$ ipython --no-banner

In [1]: import numpy as np

In [2]: import numpy.linalg as la

In [3]: np.set_printoptions(precision=2, suppress=True, linewidth=160, floatmode="fixed")

In [4]: mat = np.load("x.npy")

In [5]: mat
Out[5]: 
array([[1, 2, 2, 1],
       [0, 1, 2, 0],
       [1, 0, 0, 2],
       [1, 5, 8, 1]])

In [6]: r = la.matrix_rank(mat)

In [7]: r
Out[7]: np.int64(3)

In [8]: ns = la.svd(mat)[2][r:].T

In [9]: ns.shape
Out[9]: (4, 1)

In [10]: [int(la.matrix_rank(np.delete(mat, i, axis=0))) for i in range(4)]
Out[10]: [3, 3, 2, 3]

In [11]: np.round(mat @ ns, 2) + 0
Out[11]: 
array([[0.00],
       [0.00],
       [0.00],
       [0.00]])

In [12]: [int(la.matrix_rank(mat[:i])) for i in range(1, len(mat) + 1)]
Out[12]: [1, 2, 3, 3]

In [13]: print(round(float(np.trace(la.pinv(mat) @ mat)), 2))
3.0

In [14]: la.cond(mat) > 100
Out[14]: np.True_

In [15]: [round(float(x), 2) for x in la.svd(mat, compute_uv=False)[:3]]
Out[15]: [10.23, 2.43, 0.67]

In [16]: print(np.argsort(-la.norm(mat, axis=0).round(6), kind="stable")[:3])
[2 1 3]

In [17]: round(la.norm(mat, 2) / la.norm(mat), 2)
Out[17]: np.float64(0.97)

In [18]: feats = np.load("mat.npy")

In [19]: feats
Out[19]: 
array([[ 1,  3,  0,  0,  0,  0],
       [-1,  2,  0,  0,  0,  0],
       [-2,  3,  0,  0,  0,  0],
       [ 0,  0,  1,  3,  0,  0],
       [ 0,  0, -1,  2,  0,  0],
       [ 0,  0, -2,  3,  0,  0],
       [ 0,  0,  0,  0,  1,  3],
       [ 0,  0,  0,  0, -1,  2],
       [ 0,  0,  0,  0, -2,  3]])

In [20]: hat = feats @ la.solve(feats.T @ feats, feats.T)

In [21]: np.round(la.eigvalsh(hat), 2) + 0
Out[21]: array([0.00, 0.00, 0.00, 1.00, 1.00, 1.00, 1.00, 1.00, 1.00])

In [22]: print(np.allclose(hat @ hat, hat))
True

In [23]: np.trace(hat)
Out[23]: np.float64(6.0)

In [24]: la.matrix_rank(np.eye(9) - hat)
Out[24]: np.int64(3)

In [25]: x0 = np.array([4, 1, -1, 3, -5, 4])

In [26]: feats * x0
Out[26]: 
array([[ 4,  3,  0,  0,  0,  0],
       [-4,  2,  0,  0,  0,  0],
       [-8,  3,  0,  0,  0,  0],
       [ 0,  0, -1,  9,  0,  0],
       [ 0,  0,  1,  6,  0,  0],
       [ 0,  0,  2,  9,  0,  0],
       [ 0,  0,  0,  0, -5, 12],
       [ 0,  0,  0,  0,  5,  8],
       [ 0,  0,  0,  0, 10, 12]])

In [27]: feats @ (2 * x0)
Out[27]: array([ 14,  -4, -10,  16,  14,  22,  14,  26,  44])

In [28]: feats @ np.eye(6)[2]
Out[28]: array([ 0.00,  0.00,  0.00,  1.00, -1.00, -2.00,  0.00,  0.00,  0.00])

In [29]: feats @ x0
Out[29]: array([ 7, -2, -5,  8,  7, 11,  7, 13, 22])

In [30]: (feats * x0).sum(axis=1)
Out[30]: array([ 7, -2, -5,  8,  7, 11,  7, 13, 22])

In [31]: Q, Rm = la.qr(feats)

In [32]: np.abs(np.diag(Rm))
Out[32]: array([2.45, 4.22, 2.45, 4.22, 2.45, 4.22])

In [33]: round(abs(Rm[0, 0]), 2), round(float(la.norm(feats[:, 0])), 2)
Out[33]: (np.float64(2.45), 2.45)

In [34]: A = np.array([[-3, -3, -4, -4], [-15, 0, -20, 0], [7, 7, 8, 8], [35, 0, 40, 0]])

In [35]: hat = np.triu(np.array([[3, 3, 2, 0], [2, 1, 1, 0], [2, 0, 2, 1], [3, 3, 3, 3]]), 1) + np.eye(4)

In [36]: out = hat @ A @ la.inv(hat)

In [37]: out
Out[37]: 
array([[ -34.00,  113.00,  -93.00,  105.00],
       [  -8.00,   31.00,  -27.00,   35.00],
       [  42.00, -119.00,   83.00,  -75.00],
       [  35.00, -105.00,   75.00,  -75.00]])

In [38]: print(np.poly(out))
[  1.00  -5.00 -81.00 100.00 400.00]

In [39]: print(np.trace(out), np.trace(A))
5.0 5

In [40]: ev, vecs = la.eig(A)

In [41]: np.sort(la.eigvals(la.inv(A)))
Out[41]: array([-0.56, -0.14,  0.09,  0.36])

In [42]: np.round(A @ vecs[:, 0] - ev[0] * vecs[:, 0], 2) + 0
Out[42]: array([0.00, 0.00, 0.00, 0.00])

In [43]: print(np.round(np.prod(ev), 2))
400.0

In [44]: out = np.array([[3, 5, 5, 5], [5, 0, 5, 3], [3, 4, 5, 5]])

In [45]: E = out.T @ out

In [46]: print(E)
[[43 27 55 45]
 [27 41 45 45]
 [55 45 75 65]
 [45 45 65 59]]

In [47]: # looks like rank 3

In [48]: hat = np.triu(np.array([[0, 1, 3, -3], [2, -2, 3, -1], [2, 2, 1, 2], [-3, -3, 3, 1]]), 1) + np.eye(4)

In [49]: out = hat @ mat @ la.inv(hat)

In [50]: out
Out[50]: 
array([[  1.00, -13.00,  16.00, -38.00],
       [  2.00,  -6.00,   6.00,  -7.00],
       [  3.00,   7.00, -14.00,  48.00],
       [  1.00,   4.00,  -7.00,  22.00]])

In [51]: out = np.array([[9, 7, 8, 3]])

In [52]: F = out.T @ out

In [53]: F
Out[53]: 
array([[81, 63, 72, 27],
       [63, 49, 56, 21],
       [72, 56, 64, 24],
       [27, 21, 24,  9]])

In [54]: ev, vecs = la.eigh(F)

In [55]: print(np.abs(vecs[:, -1]).round(6).argmax())
0

In [56]: np.abs(vecs[:, -1])
Out[56]: array([0.63, 0.49, 0.56, 0.21])

In [57]: np.round(la.eigvalsh(F @ F), 2) + 0
Out[57]: array([    0.00,     0.00,     0.00, 41209.00])

In [58]: np.round(vecs.T @ vecs, 2) + 0
Out[58]: 
array([[1.00, 0.00, 0.00, 0.00],
       [0.00, 1.00, 0.00, 0.00],
       [0.00, 0.00, 1.00, 0.00],
       [0.00, 0.00, 0.00, 1.00]])

In [59]: vecs @ np.diag(ev) @ vecs.T
Out[59]: 
array([[81.00, 63.00, 72.00, 27.00],
       [63.00, 49.00, 56.00, 21.00],
       [72.00, 56.00, 64.00, 24.00],
       [27.00, 21.00, 24.00,  9.00]])

In [60]: sigma = 20 * 0.2 ** np.arange(3)

In [61]: rng = np.random.default_rng(502)

In [62]: X = rng.normal(size=(21, 3)) * rng.permutation(sigma)

In [63]: X
Out[63]: 
array([[  0.09,  -0.19,  -9.35],
       [ -0.87,  -2.55, -41.52],
       [ -0.39,  -9.06, -11.20],
       [ -0.11,  -2.15,  -3.19],
       [  0.17,   6.90,   8.39],
       [  1.04,  -0.85,  -3.78],
       [  0.46,   3.59,   2.99],
       [ -0.12,   1.82, -33.30],
       [ -1.16,  -5.12,  13.16],
       [  0.29,   4.15,   2.97],
       [  1.09,  -1.16,  -4.30],
       [  0.48,  -0.48,  -0.41],
       [  0.74,  -3.21, -42.32],
       [ -0.76,   1.87,  19.03],
       [ -0.05,  -2.70,  -6.94],
       [ -0.46,   4.17, -20.74],
       [  1.75,   2.12, -23.09],
       [  1.36,  -0.57, -27.58],
       [  0.01,  -3.25, -10.14],
       [  0.84,   9.18,  -4.65],
       [  0.11,  -4.51, -28.48]])

In [64]: # column 2 is much longer than the rest

In [65]: cent = X[[12, 3]].astype(float)

In [66]: for _ in range(6):
    ...:     lab = la.norm(X[:, None] - cent, axis=-1).argmin(axis=1)
    ...:     cent = np.array([X[lab == j].mean(axis=0) for j in range(2)])
    ...: 

In [67]: print(lab)
[1 0 1 1 1 1 1 0 1 1 1 1 0 1 1 0 0 0 1 1 0]

In [68]: np.abs(cent[1] - cent[0]).argmax()
Out[68]: np.int64(2)

In [69]: cent[1] - cent[0]
Out[69]: array([-0.22,  0.44, 30.47])

In [70]: np.bincount(lab)
Out[70]: array([ 7, 14])

In [71]: cent
Out[71]: 
array([[  0.36,  -0.39, -31.00],
       [  0.14,   0.05,  -0.53]])

In [72]: Uu, sigma, VT = la.svd(cent)

In [73]: np.argmax(sigma[:-1] / (sigma[1:] + 1e-6)) + 1
Out[73]: np.int64(1)

In [74]: out = Uu[:, :1] @ np.diag(sigma[:1]) @ VT[:1]

In [75]: la.matrix_rank(cent, rtol=0.05)
Out[75]: np.int64(1)

In [76]: np.round(np.abs(cent - out).max(), 2)
Out[76]: np.float64(0.14)

In [77]: x0 = np.array([2, 2, 2])

In [78]: h = np.maximum(X @ x0, 0)

In [79]: np.tanh(X @ x0)
Out[79]: array([-1.00, -1.00, -1.00, -1.00,  1.00, -1.00,  1.00, -1.00,  1.00,  1.00, -1.00, -0.67, -1.00,  1.00, -1.00, -1.00, -1.00, -1.00, -1.00,  1.00, -1.00])

In [80]: np.maximum(X @ (3 * x0), 0)
Out[80]: 
array([  0.00,   0.00,   0.00,   0.00,  92.71,   0.00,  42.21,   0.00,  41.29,  44.53,   0.00,   0.00,   0.00, 120.81,   0.00,   0.00,   0.00,   0.00,   0.00,
        32.22,   0.00])

In [81]: X.T @ h
Out[81]: array([ -21.53,  428.70, 1242.76])

In [82]: m1 = np.array([[5, 0, -7], [7, -1, 0], [7, -1, 0]])

In [83]: print(m1)
[[ 5  0 -7]
 [ 7 -1  0]
 [ 7 -1  0]]

In [84]: def softmax(z):
    ...:     e = np.exp(z - z.max(axis=-1, keepdims=True))
    ...:     return e / e.sum(axis=-1, keepdims=True)
    ...: 

In [85]: np.round(softmax(m1[1] + -2), 2) + 0
Out[85]: array([1.00, 0.00, 0.00])

In [86]: softmax(m1).sum(axis=1)
Out[86]: array([1.00, 1.00, 1.00])

In [87]: S = m1 @ m1.T / np.sqrt(3)

In [88]: print(np.round(softmax(S)[1] @ m1, 2) + 0)
[ 7.00 -1.00  0.00]

In [89]: Uu, sigma, VT = la.svd(m1)

In [90]: vecs = VT[:(sigma > 1e-8).sum()]

In [91]: x0 = m1[0] + -2 * m1[2] + rng.integers(2) * np.eye(3)[2]

In [92]: print(x0)
[-9.00  2.00 -6.00]

In [93]: la.matrix_rank(np.vstack([m1, x0]))
Out[93]: np.int64(3)

In [94]: vecs.T @ vecs
Out[94]: 
array([[ 0.98, -0.14, -0.01],
       [-0.14,  0.03, -0.10],
       [-0.01, -0.10,  0.99]])

In [95]: arr = np.load("test9.npy")

In [96]: arr
Out[96]: 
array([[-1,  3,  1],
       [ 0, -1,  1],
       [ 0, -1,  1]])

In [97]: hat = np.triu(np.array([[-3, -2, -2], [1, 3, -2], [3, -1, -3]]), 1) + np.eye(3)

In [98]: out = hat @ arr @ la.inv(hat)

In [99]: hat @ arr - arr @ hat
Out[99]: 
array([[ 0.00,  2.00,  0.00],
       [ 0.00,  2.00, -4.00],
       [ 0.00,  0.00, -2.00]])

In [100]: round(np.abs(la.eigvals(arr)).max(), 2)
Out[100]: np.float64(1.0)

In [101]: print(round(float(la.det(arr)), 2))
0.0

In [102]: print(la.matrix_power(arr, 4))
[[ 1 -7  3]
 [ 0  0  0]
 [ 0  0  0]]

In [103]: np.round(np.sort(np.abs(la.eigvals(arr))), 2) + 0
Out[103]: array([0.00, 0.00, 1.00])

In [104]: np.allclose(arr, arr.T)
Out[104]: False

In [105]: la.determinant(arr)
AttributeError: module 'numpy.linalg' has no attribute 'determinant'


In [106]: print(arr @ arr)
[[ 1 -7  3]
 [ 0  0  0]
 [ 0  0  0]]
